$ ipython --no-banner

In [1]: import numpy as np

In [2]: from numpy import linalg as LA

In [3]: np.set_printoptions(suppress=True, linewidth=200)

In [4]: def tidy(a):
   ...:     return np.round(a, 1) + 0
   ...: 

In [5]: rng = np.random.default_rng(354)

In [6]: ang = np.sort(rng.uniform(-2, 2, 37))

In [7]: X = np.c_[ang, ang ** 2, ang ** 3] @ np.array([[-3, 2, -2, 3, -2, -2], [-1, -2, 0, -3, -3, 3], [0, 0, 3, -1, 2, -1]])

In [8]: print(tidy(X))
[[  2.  -11.5 -18.4  -9.8 -22.4  22.7]
 [  2.2 -10.2 -14.3  -9.3 -18.2  19.5]
 [  2.2 -10.  -13.5  -9.2 -17.4  18.8]
 [  2.2  -8.6  -9.8  -8.5 -13.4  15.6]
 [  2.2  -6.1  -4.2  -6.9  -7.2  10.1]
 [  2.2  -6.1  -4.1  -6.8  -7.1  10. ]
 [  2.2  -5.4  -3.1  -6.3  -5.7   8.8]
 [  1.9  -3.4  -0.4  -4.4  -2.1   4.9]
 [  1.8  -3.    0.   -4.   -1.5   4.3]
 [  1.6  -2.3   0.4  -3.1  -0.7   3.1]
 [  0.9  -0.9   0.6  -1.4   0.2   1.1]
 [  0.3  -0.2   0.2  -0.3   0.2   0.2]
 [ -0.1   0.    0.    0.1   0.    0. ]
 [ -0.2   0.1  -0.1   0.2  -0.2  -0.1]
 [ -0.5   0.3  -0.3   0.4  -0.4  -0.2]
 [ -0.5   0.3  -0.3   0.4  -0.4  -0.3]
 [ -0.7   0.3  -0.4   0.5  -0.6  -0.3]
 [ -1.7   0.5  -0.6   0.6  -1.4  -0.4]
 [ -2.5   0.4  -0.4   0.3  -2.1  -0.3]
 [ -3.6   0.1   0.5  -0.6  -2.8  -0.1]
 [ -4.3  -0.1   1.5  -1.4  -3.1   0.1]
 [ -4.5  -0.2   1.7  -1.6  -3.2   0.1]
 [ -4.6  -0.3   2.   -1.8  -3.2   0.1]
 [ -4.8  -0.4   2.3  -2.1  -3.2   0.2]
 [ -5.6  -0.8   4.   -3.4  -3.3   0.3]
 [ -6.   -1.    5.   -4.1  -3.2   0.3]
 [ -6.   -1.    5.1  -4.2  -3.2   0.3]
 [ -6.2  -1.2   5.7  -4.6  -3.2   0.3]
 [ -7.3  -1.9   8.8  -6.8  -2.7   0.4]
 [ -7.3  -1.9   8.8  -6.8  -2.7   0.4]
 [ -7.3  -1.9   8.9  -6.9  -2.7   0.4]
 [ -7.4  -1.9   9.2  -7.1  -2.7   0.4]
 [ -7.5  -2.    9.5  -7.3  -2.6   0.4]
 [ -7.6  -2.1   9.8  -7.5  -2.5   0.4]
 [ -8.1  -2.5  11.9  -8.8  -2.1   0.3]
 [ -8.4  -2.7  12.8  -9.5  -1.9   0.3]
 [ -8.9  -3.1  14.8 -10.8  -1.4   0.3]]

In [9]: Y = np.array([[0, 0, 2], [0, 0, 0], [2, 2, 2], [-2, 1, 1], [-1, 1, 0], [-1, 0, -1]])

In [10]: LA.matrix_rank(np.vstack([X, Y.T]))
Out[10]: np.int64(6)

In [11]: LA.matrix_rank(X @ Y)
Out[11]: np.int64(3)

In [12]: cent = X[[15, 14]].astype(float)

In [13]: for _ in range(6):
    ...:     z = LA.norm(X[:, None] - cent, axis=-1).argmin(axis=1)
    ...:     cent = np.array([X[z == j].mean(axis=0) for j in range(2)])
    ...: 

In [14]: z
Out[14]: array([0, 0, 0, 0, 0, 0, 0, 1, 1, 1, 1, 1, 1, 1, 1, 1, 1, 1, 1, 1, 1, 1, 1, 1, 1, 1, 1, 1, 1, 1, 1, 1, 1, 1, 1, 1, 1])

In [15]: tidy(cent[1] - cent[0])
Out[15]: array([ -6. ,   7.2,  13.7,   4.6,  11.1, -14.5])

In [16]: np.abs(cent[1] - cent[0]).argmax()
Out[16]: np.int64(5)

In [17]: print(np.bincount(z))
[ 7 30]

In [18]: LA.matrix_rank(X, rtol=0.1)
Out[18]: np.int64(3)

In [19]: tidy(LA.norm(X, 2) / LA.norm(X))
Out[19]: np.float64(0.8)

In [20]: np.argsort(-LA.norm(X, axis=0).round(6), kind="stable")[:3]
Out[20]: array([2, 5, 4])

In [21]: Y = X / np.sqrt((X ** 2).mean(axis=1, keepdims=True))

In [22]: tidy(Y[7])
Out[22]: array([ 0.6, -1.1, -0.1, -1.4, -0.6,  1.5])

In [23]: print(tidy(LA.norm(Y, axis=1)))
[2.4 2.4 2.4 2.4 2.4 2.4 2.4 2.4 2.4 2.4 2.4 2.4 2.4 2.4 2.4 2.4 2.4 2.4 2.4 2.4 2.4 2.4 2.4 2.4 2.4 2.4 2.4 2.4 2.4 2.4 2.4 2.4 2.4 2.4 2.4 2.4 2.4]

In [24]: W0 = np.load("arr.npy")

In [25]: print(W0)
[[ 0  0 -4  0  0]
 [-1  4  0  2  0]
 [ 0  3  0  0  0]
 [ 0  0  0  0  0]
 [ 0  0  0 -4  0]]

In [26]: print(tidy(LA.det(2 * W0)), tidy(LA.det(W0)))
0.0 0.0

In [27]: np.einsum("ii->", W0)
Out[27]: np.int64(4)

In [28]: tidy(LA.det(W0.T))
Out[28]: np.float64(0.0)

In [29]: U, s, vt = LA.svd(W0, full_matrices=False)

In [30]: print(U.shape, s.shape, vt.shape)
(5, 5) (5,) (5, 5)

In [31]: np.abs(U[:, 0]).round(6).argmax()
Out[31]: np.int64(1)

In [32]: print(tidy(U.T @ W0 @ vt.T))
[[5.6 0.  0.  0.  0. ]
 [0.  4.  0.  0.  0. ]
 [0.  0.  3.8 0.  0. ]
 [0.  0.  0.  0.6 0. ]
 [0.  0.  0.  0.  0. ]]

In [33]: tidy(vt @ vt.T)
Out[33]: 
array([[1., 0., 0., 0., 0.],
       [0., 1., 0., 0., 0.],
       [0., 0., 1., 0., 0.],
       [0., 0., 0., 1., 0.],
       [0., 0., 0., 0., 1.]])

In [34]: np.allclose(U * s @ vt, W0)
Out[34]: True

In [35]: tidy(np.cumsum(s ** 2) / np.sum(s ** 2))
Out[35]: array([0.5, 0.8, 1. , 1. , 1. ])

In [36]: rk = LA.matrix_rank(W0)

In [37]: print(rk)
4

In [38]: null = LA.svd(W0)[2][rk:].T

In [39]: null[:, 0] / null[np.abs(null[:, 0]).round(6).argmax(), 0]
Out[39]: array([0., 0., 0., 0., 1.])

In [40]: [int(LA.matrix_rank(W0[:i])) for i in range(1, len(W0) + 1)]
Out[40]: [1, 2, 3, 3, 4]

In [41]: null.shape
Out[41]: (5, 1)

In [42]: print(W0 @ null)
[[0.]
 [0.]
 [0.]
 [0.]
 [0.]]

In [43]: print(null @ null.T)
[[0. 0. 0. 0. 0.]
 [0. 0. 0. 0. 0.]
 [0. 0. 0. 0. 0.]
 [0. 0. 0. 0. 0.]
 [0. 0. 0. 0. 1.]]

In [44]: print(LA.matrix_rank(W0.T @ W0), LA.matrix_rank(W0 @ W0.T))
4 4
